$ python -q
>>> import numpy as np
>>> import numpy.linalg as la
>>> np.set_printoptions(suppress=True, linewidth=140)
>>> def tidy(a):
...     return np.round(a, 2) + 0
... 
>>> A2 = np.array([[0.1], [0.0], [-0.1], [0.7], [1.6]])
>>> cent = np.array([[-2.1, -2.1, 0.5, -0.5]])
>>> m1 = A2 @ cent
>>> tidy(m1)
array([[-0.21, -0.21,  0.05, -0.05],
       [ 0.  ,  0.  ,  0.  ,  0.  ],
       [ 0.21,  0.21, -0.05,  0.05],
       [-1.47, -1.47,  0.35, -0.35],
       [-3.36, -3.36,  0.8 , -0.8 ]])
>>> [round(float(x), 2) for x in la.svd(m1, compute_uv=False)[:3]]
[5.35, 0.0, 0.0]
>>> tidy(la.norm(m1, 2) / la.norm(m1))
np.float64(1.0)
>>> la.norm(m1, axis=1).argmax()
np.int64(4)
>>> tidy(m1[4] @ m1[0])
np.float64(1.49)
>>> tidy(la.norm(m1, 2))
np.float64(5.35)
>>> tidy(la.norm(m1, 1)), tidy(la.norm(m1, np.inf))
(np.float64(5.25), np.float64(8.32))
>>> tidy(la.norm(m1, axis=0))
array([3.68, 3.68, 0.88, 0.88])
>>> r = la.matrix_rank(m1)
>>> r
np.int64(1)
>>> N = la.svd(m1)[2][r:].T
>>> [int(la.matrix_rank(m1[:, :j + 1])) for j in range(4)]
[1, 1, 1, 1]
>>> np.allclose(m1 @ N, 0)
True
>>> np.unique(m1.round(6), axis=0).shape
(5, 4)
>>> np.allclose(m1[:-1].T @ la.lstsq(m1[:-1].T, m1[-1])[0], m1[-1])
True
>>> X = np.loadtxt("x.csv", delimiter=",")
>>> X
array([[ 1., -1.,  1., -1.,  1., -1.,  1., -1.],
       [ 1., -1., -1.,  1.,  1., -1., -1.,  1.],
       [ 1.,  1.,  1.,  1.,  1.,  1.,  1.,  1.],
       [ 1., -1., -1.,  1., -1.,  1.,  1., -1.]])
>>> rng = np.random.default_rng(99906)
>>> A2 = X + rng.integers(-2, 3, (4, 1)) @ rng.integers(-2, 3, (1, 8))
>>> A2
array([[ 3.,  0.,  0., -3.,  0., -1.,  0.,  0.],
       [ 1., -1., -1.,  1.,  1., -1., -1.,  1.],
       [ 5.,  3., -1., -3., -1.,  1., -1.,  3.],
       [-1., -2.,  0.,  3.,  0.,  1.,  2., -2.]])
>>> la.matrix_rank(A2 - X, tol=1e-8)
np.int64(1)
>>> A2 - X
array([[ 2.,  1., -1., -2., -1.,  0., -1.,  1.],
       [ 0.,  0.,  0.,  0.,  0.,  0.,  0.,  0.],
       [ 4.,  2., -2., -4., -2.,  0., -2.,  2.],
       [-2., -1.,  1.,  2.,  1.,  0.,  1., -1.]])
>>> tidy(la.svd(A2 - X, compute_uv=False))
array([8.83, 0.  , 0.  , 0.  ])
>>> G = X.T @ X
>>> np.allclose(G, G.T)
True
>>> np.trace(G), (X ** 2).sum()
(np.float64(32.0), np.float64(32.0))
>>> tidy(la.svd(X, compute_uv=False) ** 2)
array([8., 8., 8., 8.])
>>> la.matrix_rank(G)
np.int64(4)
>>> A2 = X[0, 0] * X[1:] - np.outer(X[1:, 0], X[0])
>>> A2
array([[ 0.,  0., -2.,  2.,  0.,  0., -2.,  2.],
       [ 0.,  2.,  0.,  2.,  0.,  2.,  0.,  2.],
       [ 0.,  0., -2.,  2., -2.,  2.,  0.,  0.]])
>>> X[:, 0] / X[0, 0]
array([1., 1., 1., 1.])
>>> W1 = np.array([[3, 0], [3, 1], [1, 2], [2, 0], [2, 2], [3, 2], [3, 2], [0, 3]])
>>> c = np.array([-2, -2])
>>> act = np.maximum(X @ W1 + c, 0)
>>> la.matrix_rank(act)
np.int64(2)
>>> (act > 0).astype(int)
array([[0, 0],
       [0, 0],
       [1, 1],
       [1, 0]])
>>> cent = np.array([[2, 0, 1], [1, 2, 3]])
>>> (act @ cent).round(6).argmax(axis=1)
array([0, 0, 2, 0])
>>> act @ cent
array([[ 0.,  0.,  0.],
       [ 0.,  0.,  0.],
       [40., 20., 45.],
       [ 6.,  0.,  3.]])
>>> A2 = X / np.sqrt((X ** 2).mean(axis=1, keepdims=True))
>>> la.matrix_rank(A2) == la.matrix_rank(X)
np.True_
>>> tidy(la.norm(A2, axis=1))
array([2.83, 2.83, 2.83, 2.83])
>>> la.matrix_rank(X - X.mean(axis=1, keepdims=True))
np.int64(3)
>>> feats = np.load("block14.npy")
>>> feats
array([[ 0.8 , -0.65, -0.8 , -1.85, -0.75],
       [-0.36,  0.17,  0.08,  1.83,  2.21],
       [ 0.78, -0.66, -0.84, -1.59, -0.33]])
>>> tidy(la.norm(feats, 2) / la.norm(feats))
np.float64(0.93)
>>> Uu, sig, vt = la.svd(feats)
>>> evecs = vt[:(sig > 1e-8).sum()]
>>> x0 = feats[1] + -2 * feats[0] + rng.integers(2) * np.eye(5)[4]
>>> tidy(x0)
array([-1.96,  1.47,  1.68,  5.53,  3.71])
>>> tidy(evecs.T @ evecs)
array([[ 0.17, -0.15, -0.21, -0.25,  0.09],
       [-0.15,  0.14,  0.2 ,  0.21, -0.14],
       [-0.21,  0.2 ,  0.27,  0.25, -0.23],
       [-0.25,  0.21,  0.25,  0.6 ,  0.26],
       [ 0.09, -0.14, -0.23,  0.26,  0.82]])
>>> la.matrix_rank(np.vstack([feats, x0]))
np.int64(2)
>>> np.allclose(evecs.T @ evecs @ x0, x0)
True
>>> tidy(la.norm(x0 - evecs.T @ evecs @ x0))
np.float64(0.0)
>>> J = np.load("a.npy")
>>> J
array([[-0.44, -0.39, -0.65, -2.24],
       [-0.77,  1.69,  1.48,  1.07],
       [ 0.47,  0.06,  0.13, -0.88],
       [-2.25, -1.44,  0.73,  0.9 ],
       [-0.25, -2.49,  1.34, -0.53],
       [ 0.31,  1.44, -3.68, -0.17]])
>>> def softmax(z):
...     e = np.exp(z - z.max(axis=-1, keepdims=True))
...     return e / e.sum(axis=-1, keepdims=True)
... 
>>> tidy(softmax(J[3]))
array([0.02, 0.05, 0.43, 0.5 ])
>>> scores = J @ J.T / np.sqrt(4)
>>> softmax(scores).round(6).argmax(axis=1)
array([0, 1, 0, 3, 4, 5])
>>> tidy(softmax(scores)[3] @ J)
array([-1.94, -1.48,  0.81,  0.69])
>>> tidy(softmax(scores))
array([[0.7 , 0.01, 0.09, 0.02, 0.08, 0.11],
       [0.  , 0.9 , 0.02, 0.06, 0.01, 0.01],
       [0.32, 0.08, 0.23, 0.06, 0.17, 0.13],
       [0.01, 0.02, 0.  , 0.84, 0.12, 0.  ],
       [0.03, 0.  , 0.02, 0.13, 0.82, 0.  ],
       [0.  , 0.  , 0.  , 0.  , 0.  , 1.  ]])
>>> tidy(softmax(scores + np.triu(np.full(scores.shape, -np.inf), 1)))
array([[1.  , 0.  , 0.  , 0.  , 0.  , 0.  ],
       [0.01, 0.99, 0.  , 0.  , 0.  , 0.  ],
       [0.5 , 0.13, 0.36, 0.  , 0.  , 0.  ],
       [0.01, 0.03, 0.01, 0.96, 0.  , 0.  ],
       [0.03, 0.  , 0.02, 0.13, 0.83, 0.  ],
       [0.  , 0.  , 0.  , 0.  , 0.  , 1.  ]])
>>> A2 = J + rng.integers(-2, 3, (6, 3)) @ rng.integers(-2, 3, (3, 4))
>>> tidy(A2)
array([[-8.44,  1.61, -6.65,  5.76],
       [-0.77, -1.31,  2.48,  1.07],
       [ 6.47, -5.94,  6.13, -6.88],
       [-3.25,  5.56, -2.27,  1.9 ],
       [ 2.75,  0.51,  2.34, -3.53],
       [ 8.31, -0.56,  2.32, -8.17]])
>>> np.abs(A2 - J).sum(axis=1)
array([24.,  4., 24., 12., 10., 24.])
>>> tidy(A2 - J)
array([[-8.,  2., -6.,  8.],
       [ 0., -3.,  1.,  0.],
       [ 6., -6.,  6., -6.],
       [-1.,  7., -3.,  1.],
       [ 3.,  3.,  1., -3.],
       [ 8., -2.,  6., -8.]])
